% python3 -q
>>> import numpy as np
>>> np.set_printoptions(precision=2, suppress=True, linewidth=100, legacy="1.25")
>>> def tidy(a):
...     return np.round(a, 2) + 0
... 
>>> X = np.loadtxt("run10.csv", delimiter=",")
>>> print(X)
[[  0.  16.  24.   0. -14. -21.]
 [  8.  24.   8.  -7. -21.  -7.]
 [ 16.   8.   0. -14.  -7.   0.]
 [  0. -18. -27.   0.   8.  12.]
 [ -9. -27.  -9.   4.  12.   4.]
 [-18.  -9.   0.   8.   4.   0.]]
>>> r0, v = X[1], X[3]
>>> print(r0 @ r0)
1243.0
>>> print(r0 @ v)
-900.0
>>> pr = (r0 @ v) / (r0 @ r0) * r0
>>> print(np.linalg.matrix_rank(np.outer(r0, v)))
1
>>> print(tidy(pr))
[ -5.79 -17.38  -5.79   5.07  15.21   5.07]
>>> print(tidy(np.linalg.norm(r0 + v) ** 2 + np.linalg.norm(r0 - v) ** 2))
5008.0
>>> vec = np.array([2, 3, 0, 0, 1, 2])
>>> target = X @ vec
>>> print(target)
[ -8.  53.  49. -22. -79. -59.]
>>> print(tidy(np.linalg.solve(X.T, X[3])))
[0. 0. 0. 1. 0. 0.]
>>> print(tidy(np.linalg.solve(X, 3 * target)))
[6. 9. 0. 0. 3. 6.]
>>> vec = np.array([-3, -3, -2, 0, -2, 0])
>>> target = X @ vec
>>> beta, lr = np.zeros(6), 1 / np.linalg.norm(X, 2) ** 2
>>> for i in range(30):
...     beta -= lr * X.T @ (X @ beta - target)
...     if i % 5 == 0: print(i, round(np.linalg.norm(X @ beta - target), 2))
... 
0 51.62
5 37.64
10 32.45
15 28.51
20 25.17
25 22.29
>>> print(tidy(np.linalg.cond(X)))
32.01
>>> O, R = np.linalg.qr(X)
>>> print(O.shape, R.shape)
(6, 6) (6, 6)
>>> print(tidy(np.trace(O @ O.T)))
6.0
>>> W0 = np.load("block5.npy")
>>> print(W0)
[[  0.23  -0.18  -5.21  -4.54   0.98   2.75  -0.57]
 [ -1.1    7.21  -0.71  -2.9    0.64   1.15   1.19]
 [ -5.13  -1.33  -0.28   3.97  -1.8    3.39   0.17]
 [  0.07   6.76   6.7    3.58  -4.84  -6.19  -3.02]
 [ -0.87   1.33   6.01   4.75  -6.88   0.5   -3.21]
 [ -3.84  -7.41  -2.53  -0.17  -1.52  -0.31  -3.39]
 [ -5.83  -2.67   2.93   8.98  -2.26  -0.41  -7.44]
 [ -2.    -2.39   4.13   2.58  -6.08  -1.    -0.35]
 [  4.86   8.78   0.69  -1.21  -0.04   2.97  -2.58]
 [ -4.14  10.03   3.68  -4.8   -3.06   5.34  -6.37]
 [  0.68   5.49   0.12  -0.67   1.02   6.99  -5.12]
 [  2.13   2.77   3.74  -2.27   0.48   2.82  -3.67]
 [ -2.55  -3.79   6.18   4.79  -6.53  -2.82  -2.22]
 [ -4.31  -0.19  -4.83  -0.46   3.58   3.25   0.79]
 [ -5.12   5.38   5.11  -0.78   1.36  -8.66  -1.58]
 [  4.83   3.76  -1.69  -5.42   3.03  -0.94   1.02]
 [ -3.66  -1.86  -3.3    3.74  -3.71   0.35  -2.27]
 [  3.12   0.7   -1.95  -5.06   1.63   2.08   3.89]
 [  0.82 -10.49  -4.53  -3.17  -2.55   2.18   3.96]
 [  0.78   5.79   6.75   1.79   2.71   3.61  -4.3 ]
 [  9.53  -4.35  -3.44  -3.32  -0.48   4.07   4.31]
 [  2.     6.08   1.07   3.91  -3.63   2.19  -2.16]
 [  1.78   3.33  -2.19   0.52   0.24   6.08  -1.17]
 [ -4.35  -3.73  -3.81   1.83   2.54   4.83   0.77]
 [  1.47  -0.24  -0.42   0.65   1.59  -0.49  -2.53]
 [  3.28   0.84   5.27   2.06  -0.18   7.17  -2.5 ]
 [  4.83  -8.75  -2.77   0.43  -0.62  -3.91   3.69]
 [ -5.16  -5.58   4.8    0.37   3.36   1.79  -0.65]
 [ -3.12  -0.65   2.13   1.68  -4.53   1.17  -1.98]
 [ -4.47  -1.96  -1.09  -4.36  -0.24  -3.92   3.37]
 [ -4.31   0.89   1.11   1.43  -0.85   4.28  -5.54]
 [ -0.13   5.18   2.31  -5.86   4.7   -5.75   1.21]
 [  0.85  -5.25   2.79  -1.83  -5.75   0.24  -2.41]
 [ -1.7   -0.05   3.72   0.54   0.96  -1.34  -7.02]
 [ -0.34   0.87  -1.38   3.4   -0.29   3.12  -5.78]
 [  8.18   0.53  -0.65  -6.9    4.55   0.49   2.57]
 [  0.03  -0.07  -0.88  -1.03   0.79   2.05  -2.1 ]
 [ -1.07  -3.36   0.1   -0.56   0.53  -3.01   1.03]
 [  1.38  -2.24  -1.76   2.63   6.01   1.18   0.26]
 [ -4.09   7.46  -2.34   2.63  -0.11   2.41  -0.82]
 [ -1.46  -0.28  -0.57  -1.37  -6.51   4.02  -4.64]]
>>> print(tidy(np.linalg.norm(X, "nuc")))
133.35
>>> print(X[1] @ X[0])
1017.0
>>> print(tidy(np.linalg.norm(X[1], 1)), tidy(np.linalg.norm(X[1], np.inf)))
75.0 24.0
>>> K = np.load("x.npy")
>>> print(K)
[[-2  0  1  3  3 -8 -2]
 [ 0  0  3 -2  2 12  3]
 [ 0 -3  0  0  3  4  1]
 [-3  2  0  0  2  4  1]
 [ 0 -1  2 -3  1  8  2]
 [-1  0 -2  0 -3  8  2]
 [ 0  2  2 -3  0  4  1]
 [ 3 -3  2  3 -2 12  3]]
>>> r0 = np.array([3, 0, -1])
>>> print(np.convolve(K[7], r0))
[  9  -9   3  12  -8  33  11 -12  -3]
>>> print(np.array([np.convolve(row, r0, "same") for row in K]))
[[  0   5   9   8 -27  -9   8]
 [  0   9  -6   3  38   7 -12]
 [ -9   0   3   9  12   0  -4]
 [  6   3  -2   6  12   1  -4]
 [ -3   6  -8   1  27   5  -8]
 [  0  -5   0  -7  24   9  -8]
 [  6   6 -11  -2  15   3  -4]
 [ -9   3  12  -8  33  11 -12]]
>>> print(np.correlate(K[7], K[6], "full"))
[  3   9 -10   2  25  -2  40  28 -34  11  30   6   0]
>>> left, sig, Vt = np.linalg.svd(K)
>>> vecs = Vt[:(sig > 1e-8).sum()]
>>> rng = np.random.default_rng(822473)
>>> vec = K[0] + -3 * K[3] + rng.integers(2) * np.eye(7)[3]
>>> print(vec)
[  7.  -6.   1.   3.  -3. -20.  -5.]
>>> print(tidy(np.diag(vecs.T @ vecs)))
[1.   1.   1.   1.   1.   0.94 0.06]
>>> print(np.linalg.matrix_rank(np.vstack([K, vec])))
6
>>> M = np.array([[0, 0, 0, 0, -3, 0, 0, 0, 0],
...     [1, 0, 0, 0, 1, 0, 3, 0, 0],
...     [0, 0, 0, 0, 0, 0, 1, 0, 0],
...     [2, 0, 0, 0, 0, 0, -3, 0, 3],
...     [0, 0, 0, 0, 0, 0, 0, 1, 0],
...     [0, 0, 3, 0, 0, 0, 1, 0, 2]])
>>> T = np.stack([M, 5 * M, M[::-1]])
>>> print(T.shape)
(3, 6, 9)
>>> print((T @ M.T).shape)
(3, 6, 6)
>>> print(T.sum(axis=0))
[[  0   0   3   0 -18   0   1   0   2]
 [  6   0   0   0   6   0  18   1   0]
 [  2   0   0   0   0   0   3   0   3]
 [ 12   0   0   0   0   0 -17   0  18]
 [  1   0   0   0   1   0   3   6   0]
 [  0   0  18   0  -3   0   6   0  12]]
>>> M2 = M / np.sqrt((M ** 2).mean(axis=1, keepdims=True))
>>> print(np.linalg.matrix_rank(M - M.mean(axis=1, keepdims=True)))
6
>>> print(tidy(M2[3]))
[ 1.28  0.    0.    0.    0.    0.   -1.92  0.    1.92]
>>> print(tidy(M - M.mean(axis=1, keepdims=True)))
[[ 0.33  0.33  0.33  0.33 -2.67  0.33  0.33  0.33  0.33]
 [ 0.44 -0.56 -0.56 -0.56  0.44 -0.56  2.44 -0.56 -0.56]
 [-0.11 -0.11 -0.11 -0.11 -0.11 -0.11  0.89 -0.11 -0.11]
 [ 1.78 -0.22 -0.22 -0.22 -0.22 -0.22 -3.22 -0.22  2.78]
 [-0.11 -0.11 -0.11 -0.11 -0.11 -0.11 -0.11  0.89 -0.11]
 [-0.67 -0.67  2.33 -0.67 -0.67 -0.67  0.33 -0.67  1.33]]
>>> J = np.diag(np.array([1, 3, 0]))
>>> print(J)
[[1 0 0]
 [0 3 0]
 [0 0 0]]
>>> print(np.linalg.cond(J) > 100)
True
>>> print(np.argsort(-np.linalg.norm(J, axis=0).round(6), kind="stable")[:3])
[1 0 2]
>>> W1 = np.array([[0, 3, 0, 0], [4, 1, 4, 2], [4, 3, 4, 1]])
>>> beta = np.array([2, 0, 0, 0])
>>> hid = np.maximum(J @ W1 + beta, 0)
>>> print(tidy((hid > 0).mean(axis=0)))
[1.   0.67 0.33 0.33]
>>> print(hid)
[[ 2  3  0  0]
 [14  3 12  6]
 [ 2  0  0  0]]
>>> print(np.linalg.matrix_rank(hid))
3
>>> W2 = np.array([[2, 3, 3], [3, 1, 1], [3, 1, 2], [0, 3, 0]])
>>> print(hid @ W2)
[[13  9  9]
 [73 75 69]
 [ 4  6  6]]
>>> print((hid @ W2).round(6).argmax(axis=1))
[0 1 1]
>>> print(np.linalg.matrix_power(J, 2))
[[1 0 0]
 [0 9 0]
 [0 0 0]]
>>> print(tidy(np.sort(np.abs(np.linalg.eigvals(J)))))
[0. 1. 3.]
>>> print(tidy(np.linalg.det(J)))
0.0
>>> print(J @ J)
[[1 0 0]
 [0 9 0]
 [0 0 0]]
>>> J.inv()
Traceback (most recent call last):
  File "<python-input-69>", line 1, in <module>
    J.inv()
    ^^^^^
AttributeError: 'numpy.ndarray' object has no attribute 'inv'
>>> print((J + J.T) / 2)
[[1. 0. 0.]
 [0. 3. 0.]
 [0. 0. 0.]]
>>> print(np.trace(J))
4
>>> print(tidy(np.sort(np.linalg.eigvals(J))))
[0. 1. 3.]
>>> feats = np.loadtxt("data.csv", delimiter=",")
>>> print(feats)
[[-8. -2.  9. -4. -3. -5.]
 [-2. -8. -2.  9. -4. -3.]
 [ 9. -2. -8. -2.  9. -4.]
 [-4.  9. -2. -8. -2.  9.]
 [-3. -4.  9. -2. -8. -2.]
 [-5. -3. -4.  9. -2. -8.]]
>>> z = rng.permutation(6)
>>> print(z)
[0 2 1 4 5 3]
>>> M2 = X[z][:, z]
>>> print(np.trace(M2))
36.0
>>> print(tidy(np.sort(np.abs(np.linalg.eigvals(M2)))))
[ 2.19  5.38  9.76 14.19 34.95 63.32]
>>> print(np.allclose(M2, X))
False
>>> print(np.diag(M2))
[ 0.  0. 24. 12.  0.  0.]
>>> ev, vecs = np.linalg.eigh(feats)
>>> print(np.unique(ev.round(6) + 0, return_counts=True)[1])
[1 1 1 1 1 1]
>>> print(tidy(np.linalg.eigvalsh(feats + 5 * np.eye(6))))
[-18.04 -17.26  -3.08   1.12   2.4   16.86]
>>> print(tidy(np.abs(vecs[:, -1])))
[0.41 0.31 0.49 0.49 0.31 0.41]
>>> print(tidy(vecs @ np.diag(ev) @ vecs.T))
[[-8. -2.  9. -4. -3. -5.]
 [-2. -8. -2.  9. -4. -3.]
 [ 9. -2. -8. -2.  9. -4.]
 [-4.  9. -2. -8. -2.  9.]
 [-3. -4.  9. -2. -8. -2.]
 [-5. -3. -4.  9. -2. -8.]]
>>> print(tidy(ev))
[-23.04 -22.26  -8.08  -3.88  -2.6   11.86]
>>> print(np.abs(vecs[:, -1]).round(6).argmax())
2
>>> print(tidy(np.linalg.eigvalsh(feats).min()))
-23.04
>>> print(np.all(np.linalg.eigvalsh(feats) > 0))
False
>>> print([round(float(np.linalg.det(feats[:i, :i])), 2) + 0 for i in range(1, 7)])
[-8.0, 60.0, 272.0, -6887.0, 59454.0, -496701.0]
>>> M2 = feats + rng.integers(-2, 3, (6, 4)) @ rng.integers(-2, 3, (4, 6))
>>> print(M2)
[[-10.  -2.   7.  -4.  -3. -13.]
 [ -2.  -8.  -5.   1.   1.   7.]
 [ -1.   1.  -6.  -3.   7.  -9.]
 [  0.  17.   5. -16.  -7.  11.]
 [ -6.   2.  12. -10. -10.  -3.]
 [  2.  -1.  -3.   7.  -4. -12.]]
>>> print(np.linalg.matrix_rank(M2 - feats, tol=1e-8))
4
>>> print(tidy(np.linalg.svd(M2 - feats, compute_uv=False)))
[18.66 16.61 12.89  6.76  0.    0.  ]
>>> vec = np.array([-1, -1, 0, -3, 1, 3])
>>> a = np.maximum(feats @ vec, 0)
>>> print(a)
[ 4.  0.  0. 44.  0.  0.]
>>> print(tidy(np.tanh(feats @ vec)))
[ 1.   -1.   -1.    1.   -0.76 -1.  ]
>>> mat = np.load("w.npy")
>>> print(mat)
[[ 3  0  0  0  0  0  0  0  0]
 [ 3 -2  0  0  0  0  0  0  0]
 [-5 -5 -3  0  0  0  0  0  0]
 [ 1 -4 -3  3  0  0  0  0  0]
 [-3 -2  1 -5  2  0  0  0  0]
 [-4 -3 -1 -3  0 -3  0  0  0]
 [ 4 -2  3  4  5  4  0  0  0]
 [ 4  0  4  4 -4 -1  4 -4  0]
 [ 5 -5  2  0  1  5 -4 -4  4]]
>>> left, sig, Vt = np.linalg.svd(mat)
>>> vecs = Vt[:(sig > 1e-8).sum()]
>>> vec = mat[6] + -3 * mat[1] + rng.integers(2) * np.eye(9)[5]
>>> print(vec)
[-5.  4.  3.  4.  5.  5.  0.  0.  0.]
>>> print(tidy(np.diag(vecs.T @ vecs)))
[1.   1.   1.   1.   1.   1.   0.83 0.83 0.33]
>>> print(tidy(np.linalg.norm(vec - vecs.T @ vecs @ vec)))
0.0
>>> print(np.allclose(vecs.T @ vecs @ vec, vec))
True
